$ python -q
>>> import numpy as np
>>> np.set_printoptions(precision=3, suppress=True, linewidth=200)
>>> tidy = lambda a: np.round(a, 3) + 0
>>> E = np.load("m.npy")
>>> print(E)
[[-0.4 -0.8  1.7 -0.9 -0.2 -1.2 -1.1]
 [ 0.4 -1.2  1.2 -0.7 -0.6  0.5  0.3]
 [-0.3  0.7 -0.1 -0.3  0.1  1.  -1.3]
 [ 0.8  2.2  0.   0.3 -1.7  2.4 -0.5]
 [ 1.2  0.5 -0.7 -1.3 -0.2  0.5  1.3]
 [ 1.3 -0.4 -0.8 -0.1  0.1  0.3  0.4]]
>>> r0 = np.array([-7, -3, -2])
>>> print(tidy(np.convolve(E[3], r0)))
[ -5.6 -17.8  -8.2  -6.5  11.  -12.3  -0.3  -3.3   1. ]
>>> K = np.loadtxt("dump.csv", delimiter=",")
>>> print(tidy(K))
[[-0.707  0.     0.     0.707  0.     0.     0.   ]
 [ 0.     1.     0.     0.     0.     0.     0.   ]
 [ 0.     0.     1.     0.     0.     0.     0.   ]
 [-0.707  0.     0.    -0.707  0.     0.     0.   ]
 [ 0.     0.     0.     0.     1.     0.     0.   ]
 [ 0.     0.     0.     0.     0.     1.     0.   ]
 [ 0.     0.     0.     0.     0.     0.     1.   ]]
>>> x = np.array([1, 5, -5, 9, -1, 3, -8])
>>> print(np.linalg.norm(K @ x) <= np.linalg.norm(K, 2) * np.linalg.norm(x) + 1e-9)
True
>>> print(tidy(K @ np.ones(7)))
[ 0.     1.     1.    -1.414  1.     1.     1.   ]
>>> r0 = np.array([1, 2, -1, 1, -1, 3, 2])
>>> other = K + np.outer(r0, np.eye(7)[4])
>>> print(tidy(other))
[[-0.707  0.     0.     0.707  1.     0.     0.   ]
 [ 0.     1.     0.     0.     2.     0.     0.   ]
 [ 0.     0.     1.     0.    -1.     0.     0.   ]
 [-0.707  0.     0.    -0.707  1.     0.     0.   ]
 [ 0.     0.     0.     0.     0.     0.     0.   ]
 [ 0.     0.     0.     0.     3.     1.     0.   ]
 [ 0.     0.     0.     0.     2.     0.     1.   ]]
>>> print(tidy(np.linalg.det(other) / np.linalg.det(K)), tidy(1 + np.linalg.solve(K, r0)[4]))
0.0 0.0
>>> print(np.linalg.matrix_rank(other - K))
1
>>> print(tidy(np.linalg.pinv(K)))
[[-0.707  0.     0.    -0.707  0.     0.     0.   ]
 [ 0.     1.     0.     0.     0.     0.     0.   ]
 [ 0.     0.     1.     0.     0.     0.     0.   ]
 [ 0.707  0.     0.    -0.707  0.     0.     0.   ]
 [ 0.     0.     0.     0.     1.     0.     0.   ]
 [ 0.     0.     0.     0.     0.     1.     0.   ]
 [ 0.     0.     0.     0.     0.     0.     1.   ]]
>>> print(tidy(K @ K.T))
[[1. 0. 0. 0. 0. 0. 0.]
 [0. 1. 0. 0. 0. 0. 0.]
 [0. 0. 1. 0. 0. 0. 0.]
 [0. 0. 0. 1. 0. 0. 0.]
 [0. 0. 0. 0. 1. 0. 0.]
 [0. 0. 0. 0. 0. 1. 0.]
 [0. 0. 0. 0. 0. 0. 1.]]
>>> print(tidy(np.linalg.svd(K, compute_uv=False)))
[1. 1. 1. 1. 1. 1. 1.]
